>>> import numpy as np
>>> from numpy import linalg as LA
>>> np.set_printoptions(precision=2, suppress=True, linewidth=200, legacy="1.25")
>>> rnd = lambda a: np.round(a, 2) + 0
>>> W0 = np.load("a.npy")
>>> print(W0)
[[1 2 0 0 3 2 3 3 3 1]
 [0 3 1 2 1 3 1 0 3 3]
 [0 0 3 3 2 0 2 1 1 3]
 [0 0 0 3 0 2 3 2 2 1]
 [0 0 0 0 2 1 3 1 3 1]
 [0 0 0 0 0 0 3 2 2 3]
 [0 0 0 0 0 0 2 2 3 0]
 [0 0 0 0 0 0 0 2 1 0]
 [0 0 0 0 0 0 0 0 0 0]
 [0 0 0 0 0 0 0 0 0 1]]
>>> print(rnd(LA.norm(W0, 2) / LA.norm(W0)))
0.83
>>> print(LA.matrix_rank(W0, rtol=0.1))
7
>>> print(np.argsort(-LA.norm(W0, axis=0).round(6), kind="stable")[:3])
[8 6 9]
>>> print(np.abs(np.diag(LA.qr(W0)[1])) > 1e-9)
[ True  True  True  True  True False  True  True False  True]
>>> try:
...     LA.inv(W0)
... except LA.LinAlgError as e:
...     print("failed:", e)
... 
failed: Singular matrix
>>> print(rnd(np.trace(LA.pinv(W0) @ W0)))
9.0
>>> print(rnd(np.sort(LA.eigvals(W0))))
[0. 0. 1. 1. 2. 2. 2. 3. 3. 3.]
>>> print(np.prod(np.diag(W0)), rnd(LA.det(W0)))
0 0.0
>>> print(W0 @ W0)
[[ 1  8  2  4 11 11 26 22 34 17]
 [ 0  9  6 15  7 14 25 14 26 27]
 [ 0  0  9 18 10  8 25 17 22 17]
 [ 0  0  0  9  0  6 21 20 21 10]
 [ 0  0  0  0  4  2 15 12 18  6]
 [ 0  0  0  0  0  0  6 10 11  3]
 [ 0  0  0  0  0  0  4  8  8  0]
 [ 0  0  0  0  0  0  0  4  2  0]
 [ 0  0  0  0  0  0  0  0  0  0]
 [ 0  0  0  0  0  0  0  0  0  1]]
>>> try:
...     LA.inv(W0)
... except LA.LinAlgError as e:
...     print(e)
... 
Singular matrix
>>> U, sigma, VT = LA.svd(W0)
>>> evecs = VT[:(sigma > 1e-8).sum()]
>>> rng = np.random.default_rng(8274)
>>> x = W0[8] + -2 * W0[9] + rng.integers(2) * np.eye(10)[2]
>>> print(x)
[ 0.  0.  1.  0.  0.  0.  0.  0.  0. -2.]
>>> print(np.allclose(evecs.T @ evecs @ x, x))
False
>>> print(rnd(np.diag(evecs.T @ evecs)))
[0.78 0.87 0.76 0.89 0.94 0.76 1.   1.   1.   1.  ]
>>> feats = np.array([[2, 3, 1, 3, 3, 2, 1, 4, 3, 4],
...     [1, 2, 0, 2, 2, 1, 0, 3, 2, 3],
...     [2, 3, 1, 3, 3, 2, 1, 4, 3, 4]])
>>> other = feats / np.sqrt((feats ** 2).mean(axis=1, keepdims=True))
>>> print(LA.matrix_rank(other) == LA.matrix_rank(feats))
True
>>> print(rnd(feats - feats.mean(axis=1, keepdims=True)))
[[-0.6  0.4 -1.6  0.4  0.4 -0.6 -1.6  1.4  0.4  1.4]
 [-0.6  0.4 -1.6  0.4  0.4 -0.6 -1.6  1.4  0.4  1.4]
 [-0.6  0.4 -1.6  0.4  0.4 -0.6 -1.6  1.4  0.4  1.4]]
>>> U, sigma, VT = LA.svd(feats)
>>> print(np.argmax(sigma[:-1] / (sigma[1:] + 1e-6)) + 1)
2
>>> other = U[:, :2] @ np.diag(sigma[:2]) @ VT[:2]
>>> print(LA.matrix_rank(other))
2
>>> print(rnd(LA.norm(feats - other) / LA.norm(feats)))
0.0
>>> print(LA.matrix_rank(feats, rtol=0.05))
2
>>> print(rnd(LA.norm(feats, 2) / LA.norm(feats)))
1.0
>>> K = np.loadtxt("dump.csv", delimiter=",")
>>> print(K)
[[-8.99  3.99  8.97 -6.98 -8.02  3.99  5.99  5.01]
 [-9.02  4.04  8.96 -6.99 -8.01  3.96  6.    4.98]
 [-8.97  4.01  9.   -7.03 -8.    4.03  6.    5.01]
 [-9.01  3.98  8.99 -7.01 -8.    4.02  5.99  5.01]
 [-8.95  4.01  9.01 -7.04 -8.01  4.    6.01  5.01]
 [-9.01  4.    8.97 -7.01 -7.97  3.98  6.    4.97]
 [-8.99  3.99  9.01 -7.   -8.02  4.02  6.01  4.97]
 [-2.99  9.02  1.01 -2.99  3.01 -0.01 -0.98  2.98]
 [-2.99  9.    1.   -2.98  3.01  0.   -0.97  3.  ]
 [-2.99  8.99  0.99 -3.02  3.02  0.   -1.01  3.  ]
 [-3.01  9.03  1.01 -3.01  3.01  0.01 -0.99  3.01]
 [-3.02  8.98  1.02 -3.02  3.   -0.03 -0.98  2.96]
 [-2.99  8.99  0.96 -3.01  3.    0.01 -1.    2.99]
 [-2.98  9.    0.97 -2.98  3.02  0.01 -1.02  3.  ]
 [-9.01 -2.96  6.98  7.    6.    5.99 -4.98 -5.03]
 [-9.   -3.01  7.01  6.99  6.02  6.02 -4.99 -5.01]
 [-8.97 -2.98  7.03  6.99  5.99  6.01 -4.99 -5.  ]
 [-9.02 -3.01  7.03  7.02  5.98  6.01 -4.97 -5.  ]
 [-9.03 -2.99  6.98  7.02  5.98  6.01 -4.98 -4.97]
 [-8.99 -2.98  7.    7.    5.96  6.   -5.01 -4.95]
 [-8.97 -2.99  7.04  6.97  5.99  6.02 -4.96 -5.02]]
>>> W = np.array([[-5, -3, -3, -3, 0, 1],
...     [3, 0, -4, 0, 5, 2],
...     [-1, -4, 1, -1, 1, 1],
...     [-1, -2, 0, -5, -2, 4],
...     [2, -5, 5, 5, -4, -3],
...     [0, 4, -2, -4, 1, -3],
...     [4, 3, -2, -4, -5, 0],
...     [0, -2, 0, 5, 5, -2]])
>>> beta = np.array([-2, 0, 0, 2, 1, -1])
>>> H = np.maximum(K @ W + beta, 0)
>>> print(LA.matrix_rank(H))
5
>>> print((H > 0).astype(int))
[[1 1 0 0 1 0]
 [1 1 0 1 1 0]
 [1 1 0 0 1 0]
 [1 1 0 1 1 0]
 [1 1 0 1 1 0]
 [1 1 0 1 1 0]
 [1 1 0 0 1 0]
 [1 0 0 1 1 0]
 [1 0 0 1 1 0]
 [1 0 0 1 1 0]
 [1 0 0 1 1 0]
 [1 0 0 1 1 0]
 [1 0 0 1 1 0]
 [1 0 0 1 1 0]
 [1 0 1 0 0 0]
 [1 0 1 0 0 0]
 [1 0 1 0 0 0]
 [1 0 1 0 0 0]
 [1 0 1 0 0 0]
 [1 0 1 0 0 0]
 [1 0 1 0 0 0]]
>>> cent = np.array([[-2, 0, -5],
...     [5, 3, 0],
...     [-2, 4, 3],
...     [-2, -1, 3],
...     [-2, -1, -5],
...     [1, 3, 1]])
>>> print(W @ cent)
[[  8 -15   8]
 [ -6 -15 -50]
 [-19  -5   1]
 [ 10  13   4]
 [-44  -5  37]
 [ 27  -2 -26]
 [ 29  10 -13]
 [-32 -22 -12]]
>>> U, sigma, VT = LA.svd(K)
>>> print(rnd(sigma))
[52.26 46.58 25.98  0.12  0.11  0.07  0.05  0.04]
>>> print(np.argmax(sigma[:-1] / (sigma[1:] + 1e-6)) + 1)
3
>>> other = U[:, :3] @ np.diag(sigma[:3]) @ VT[:3]
>>> print(rnd(LA.norm(K - other, 2)), rnd(sigma[3]))
0.12 0.12
>>> print(rnd(np.abs(K - other).max()))
0.04
>>> z = K[:, 1] > np.median(K[:, 1])
>>> u = K[z].mean(axis=0) - K[~z].mean(axis=0)
>>> print(np.argsort(-np.abs(u).round(6), kind="stable"))
[1 3 7 2 0 5 6 4]
>>> print(z.astype(int))
[0 1 1 0 1 0 0 1 1 1 1 1 1 1 0 0 0 0 0 0 0]
>>> print(rnd(u))
[ 4.21  7.96 -4.34 -6.12 -1.2  -4.08  2.1   4.96]
>>> m1 = np.array([[8, 4, 8, 4, 8, 4],
...     [-2, -5, -2, -5, -2, -5],
...     [-9, -3, -9, -3, -9, -3],
...     [8, 4, 8, 4, 8, 4],
...     [-2, -5, -2, -5, -2, -5],
...     [-9, -3, -9, -3, -9, -3]])
>>> print(m1)
[[ 8  4  8  4  8  4]
 [-2 -5 -2 -5 -2 -5]
 [-9 -3 -9 -3 -9 -3]
 [ 8  4  8  4  8  4]
 [-2 -5 -2 -5 -2 -5]
 [-9 -3 -9 -3 -9 -3]]
>>> x = np.array([-1, 1, 3, 1, 2, -2])
>>> print(LA.norm(m1 @ x) <= LA.norm(m1, 2) * LA.norm(x) + 1e-9)
True
>>> print(m1 @ x)
[ 32  -8 -36  32  -8 -36]
>>> print(m1.ravel(order="F"))
[ 8 -2 -9  8 -2 -9  4 -5 -3  4 -5 -3  8 -2 -9  8 -2 -9  4 -5 -3  4 -5 -3  8 -2 -9  8 -2 -9  4 -5 -3  4 -5 -3]
>>> print(m1.reshape(-1, 2))
[[ 8  4]
 [ 8  4]
 [ 8  4]
 [-2 -5]
 [-2 -5]
 [-2 -5]
 [-9 -3]
 [-9 -3]
 [-9 -3]
 [ 8  4]
 [ 8  4]
 [ 8  4]
 [-2 -5]
 [-2 -5]
 [-2 -5]
 [-9 -3]
 [-9 -3]
 [-9 -3]]
>>> T = m1.reshape(6, 2, -1)
>>> print(np.einsum("ihd,ihd->ih", T, T))
[[144  96]
 [ 33  54]
 [171  99]
 [144  96]
 [ 33  54]
 [171  99]]
>>> print(T.shape)
(6, 2, 3)
>>> print(T.sum(axis=1))
[[ 12  12  12]
 [ -7  -7  -7]
 [-12 -12 -12]
 [ 12  12  12]
 [ -7  -7  -7]
 [-12 -12 -12]]
>>> print(np.einsum("ihd,jhd->hij", T, T).shape)
(2, 6, 6)
>>> print(np.swapaxes(T, 1, 2)[4])
[[-2 -5]
 [-5 -2]
 [-2 -5]]
>>> print(T.transpose(1, 0, 2))
[[[ 8  4  8]
  [-2 -5 -2]
  [-9 -3 -9]
  [ 8  4  8]
  [-2 -5 -2]
  [-9 -3 -9]]

 [[ 4  8  4]
  [-5 -2 -5]
  [-3 -9 -3]
  [ 4  8  4]
  [-5 -2 -5]
  [-3 -9 -3]]]
>>> arr = np.load("case5.npy")
>>> print(arr)
[[ 0.02  0.42  1.3  -0.92 -1.07 -0.26 -0.09]
 [-0.24  1.15  0.02 -0.5   0.86 -0.43  1.08]
 [ 0.19 -1.5  -0.02 -0.64  2.6   1.25  0.23]
 [ 0.51 -1.29  2.04 -0.5  -2.75  0.23 -1.87]
 [ 0.03  2.03  1.   -0.44 -1.96 -2.1   1.23]
 [ 0.02 -0.7  -0.55 -0.04 -0.03 -0.45 -0.66]
 [ 0.76  0.55  3.84 -1.53 -3.94 -0.33 -0.78]
 [ 0.09 -0.85  0.23  0.11  0.42  0.02 -0.42]
 [-0.86  1.67 -3.68  1.79  4.14  0.22  2.81]]
>>> U, sigma, VT = LA.svd(W0)
>>> print(np.argmax(sigma[:-1] / (sigma[1:] + 1e-6)) + 1)
9
>>> other = U[:, :9] @ np.diag(sigma[:9]) @ VT[:9]
>>> print(rnd(other))
[[1. 2. 0. 0. 3. 2. 3. 3. 3. 1.]
 [0. 3. 1. 2. 1. 3. 1. 0. 3. 3.]
 [0. 0. 3. 3. 2. 0. 2. 1. 1. 3.]
 [0. 0. 0. 3. 0. 2. 3. 2. 2. 1.]
 [0. 0. 0. 0. 2. 1. 3. 1. 3. 1.]
 [0. 0. 0. 0. 0. 0. 3. 2. 2. 3.]
 [0. 0. 0. 0. 0. 0. 2. 2. 3. 0.]
 [0. 0. 0. 0. 0. 0. 0. 2. 1. 0.]
 [0. 0. 0. 0. 0. 0. 0. 0. 0. 0.]
 [0. 0. 0. 0. 0. 0. 0. 0. 0. 1.]]
>>> print(rnd(LA.norm(W0 - other, 2)), sigma[9])
0.0 0.0
>>> print(LA.matrix_rank(other))
9
>>> t = np.radians(72)
>>> r_ = np.eye(7)
>>> r_[6, 6] = r_[1, 1] = np.cos(t)
>>> r_[6, 1], r_[1, 6] = -np.sin(t), np.sin(t)
>>> print(rnd(r_))
[[ 1.    0.    0.    0.    0.    0.    0.  ]
 [ 0.    0.31  0.    0.    0.    0.    0.95]
 [ 0.    0.    1.    0.    0.    0.    0.  ]
 [ 0.    0.    0.    1.    0.    0.    0.  ]
 [ 0.    0.    0.    0.    1.    0.    0.  ]
 [ 0.    0.    0.    0.    0.    1.    0.  ]
 [ 0.   -0.95  0.    0.    0.    0.    0.31]]
>>> other = arr @ r_.T
>>> print(rnd(other))
[[ 0.02  0.04  1.3  -0.92 -1.07 -0.26 -0.43]
 [-0.24  1.38  0.02 -0.5   0.86 -0.43 -0.76]
 [ 0.19 -0.24 -0.02 -0.64  2.6   1.25  1.5 ]
 [ 0.51 -2.18  2.04 -0.5  -2.75  0.23  0.65]
 [ 0.03  1.8   1.   -0.44 -1.96 -2.1  -1.55]
 [ 0.02 -0.84 -0.55 -0.04 -0.03 -0.45  0.46]
 [ 0.76 -0.57  3.84 -1.53 -3.94 -0.33 -0.76]
 [ 0.09 -0.66  0.23  0.11  0.42  0.02  0.68]
 [-0.86  3.19 -3.68  1.79  4.14  0.22 -0.72]]
>>> print(np.allclose(LA.norm(arr, axis=1), LA.norm(other, axis=1)))
True
>>> other = np.c_[arr[:, :5] @ np.array([[2, 2, 3, 1, 1],
...     [3, 0, 2, 0, 2],
...     [0, 0, 2, 1, 0],
...     [2, 0, 3, 3, 3],
...     [2, 2, 3, 2, 1]]), np.array([1, 3, -1, 3, -1, -3, -1, -1, 0])]
>>> print(rnd(other))
[[-2.68 -2.1  -2.47 -3.58 -2.97  1.  ]
 [ 3.69  1.24  2.7   0.    1.42  3.  ]
 [-0.2   5.58  3.41  3.45 -2.13 -1.  ]
 [-9.35 -4.48 -6.72 -4.45 -6.32  3.  ]
 [ 1.35 -3.86 -1.05 -4.21  0.81 -1.  ]
 [-2.2  -0.02 -2.65 -0.71 -1.53 -3.  ]
 [-7.77 -6.36 -5.35 -7.87 -6.67 -1.  ]
 [-1.31  1.02  0.62  1.49 -0.86 -1.  ]
 [15.15  6.56 11.19  9.11 11.99  0.  ]]
>>> print(rnd(LA.norm(other - arr @ LA.lstsq(arr, other)[0], axis=0)))
[0.   0.   0.   0.   0.   3.63]
>>> print(rnd(LA.norm(LA.qr(arr)[0].T @ other, axis=0) ** 2 / ((other ** 2).sum(axis=0) + 1e-12)))
[1.   1.   1.   1.   1.   0.59]
>>> print(LA.matrix_rank(np.c_[arr, other]))
8
>>> print(np.unravel_index(np.abs(arr).argmax(), arr.shape))
(8, 4)
>>> print(rnd(LA.norm(arr)))
11.55
>>> print(rnd(arr.mean(axis=0)))
[ 0.06  0.16  0.46 -0.3  -0.19 -0.21  0.17]
>>> print(rnd(arr.sum(axis=0)))
[ 0.52  1.48  4.18 -2.67 -1.73 -1.85  1.53]
>>> x = np.array([0, 2, 0, 2, 0, 0, 2])
>>> target = arr @ x
>>> print(rnd(LA.solve(arr.T @ arr, arr.T @ target)))
[0. 2. 0. 2. 0. 0. 2.]
>>> try:
...     LA.solve(arr, target)
... except LA.LinAlgError as e:
...     print("failed:", e)
... 
failed: Last 2 dimensions of the array must be square
>>> print(rnd(LA.pinv(arr) @ arr))
[[1. 0. 0. 0. 0. 0. 0.]
 [0. 1. 0. 0. 0. 0. 0.]
 [0. 0. 1. 0. 0. 0. 0.]
 [0. 0. 0. 1. 0. 0. 0.]
 [0. 0. 0. 0. 1. 0. 0.]
 [0. 0. 0. 0. 0. 1. 0.]
 [0. 0. 0. 0. 0. 0. 1.]]
>>> target = target + 0.02 * rng.normal(size=9)
>>> print(rnd(target))
[-1.19  3.45 -3.81 -7.33  5.6  -2.81 -3.53 -2.35 12.58]
>>> beta, *_ = LA.lstsq(arr, target)
>>> print(rnd(arr.T @ (target - arr @ beta)))
[0. 0. 0. 0. 0. 0. 0.]
>>> print(rnd(LA.norm(target - arr @ beta)))
0.01
>>> data = np.load("block5.npy")
>>> print(data)
[[ 0  0  0  0]
 [ 1  0  0  0]
 [ 0  0 -1  0]
 [ 0  0 -3  3]
 [ 0  0  0  0]
 [ 0  0 -1  0]
 [ 0  0  0  0]
 [ 1  0  0  0]
 [-2  0  0  0]
 [ 0  0  0  0]]
>>> rk = LA.matrix_rank(data)
>>> print(rk)
3
>>> ns = LA.svd(data)[2][rk:].T
>>> print([int(LA.matrix_rank(data[:, :j + 1])) for j in range(4)])
[1, 1, 2, 3]
>>> print(ns[:, 0] / ns[np.abs(ns[:, 0]).round(6).argmax(), 0])
[0. 1. 0. 0.]
